$ python -q
>>> import numpy as np
>>> import numpy.linalg as la
>>> np.set_printoptions(precision=2, suppress=True, linewidth=100, sign=" ")
>>> def rnd(a):
...     return np.round(a, 2) + 0
... 
>>> mat = np.load("arr.npy")
>>> mat
array([[ 9,  6,  2,  3,  4,  6,  6,  8],
       [ 6,  9,  6,  2,  3,  4,  6,  6],
       [ 2,  6,  9,  6,  2,  3,  4,  6],
       [ 3,  2,  6,  9,  6,  2,  3,  4],
       [ 4,  3,  2,  6,  9,  6,  2,  3],
       [ 6,  4,  3,  2,  6,  9,  6,  2],
       [ 6,  6,  4,  3,  2,  6,  9,  6],
       [ 8,  6,  6,  4,  3,  2,  6,  9]])
>>> # symmetric, so the eigenvalues are real
>>> O, Rm = la.qr(mat)
>>> rnd(O @ Rm)
array([[ 9.,  6.,  2.,  3.,  4.,  6.,  6.,  8.],
       [ 6.,  9.,  6.,  2.,  3.,  4.,  6.,  6.],
       [ 2.,  6.,  9.,  6.,  2.,  3.,  4.,  6.],
       [ 3.,  2.,  6.,  9.,  6.,  2.,  3.,  4.],
       [ 4.,  3.,  2.,  6.,  9.,  6.,  2.,  3.],
       [ 6.,  4.,  3.,  2.,  6.,  9.,  6.,  2.],
       [ 6.,  6.,  4.,  3.,  2.,  6.,  9.,  6.],
       [ 8.,  6.,  6.,  4.,  3.,  2.,  6.,  9.]])
>>> rnd(np.abs(np.diag(Rm)))
array([ 16.79,   6.28,   6.55,   5.29,   4.82,   4.81,   2.41,   1.35])
>>> O.shape, Rm.shape
((8, 8), (8, 8))
>>> np.trace(O @ O.T)
np.float64(8.0)
>>> [round(float(la.det(mat[:i, :i])), 2) + 0 for i in range(1, 9)]
[9.0, 45.0, 189.0, 232.0, -884.0, -20720.0, -88044.0, -275848.0]
>>> np.all(la.eigvalsh(mat) > 0)
np.False_
>>> rnd(la.eigvalsh(mat).min())
np.float64(-2.08)
>>> left, s, Vh = la.svd(mat, full_matrices=False)
>>> rnd(s)
array([ 40.17,  11.08,  10.56,   5.95,   3.83,   2.08,   1.79,   0.69])
>>> rnd(left.T @ left)
array([[ 1.,  0.,  0.,  0.,  0.,  0.,  0.,  0.],
       [ 0.,  1.,  0.,  0.,  0.,  0.,  0.,  0.],
       [ 0.,  0.,  1.,  0.,  0.,  0.,  0.,  0.],
       [ 0.,  0.,  0.,  1.,  0.,  0.,  0.,  0.],
       [ 0.,  0.,  0.,  0.,  1.,  0.,  0.,  0.],
       [ 0.,  0.,  0.,  0.,  0.,  1.,  0.,  0.],
       [ 0.,  0.,  0.,  0.,  0.,  0.,  1.,  0.],
       [ 0.,  0.,  0.,  0.,  0.,  0.,  0.,  1.]])
>>> left.shape, s.shape, Vh.shape
((8, 8), (8,), (8, 8))
>>> rnd(np.sqrt((s ** 2).sum())), rnd(la.norm(mat))
(np.float64(43.66), np.float64(43.66))
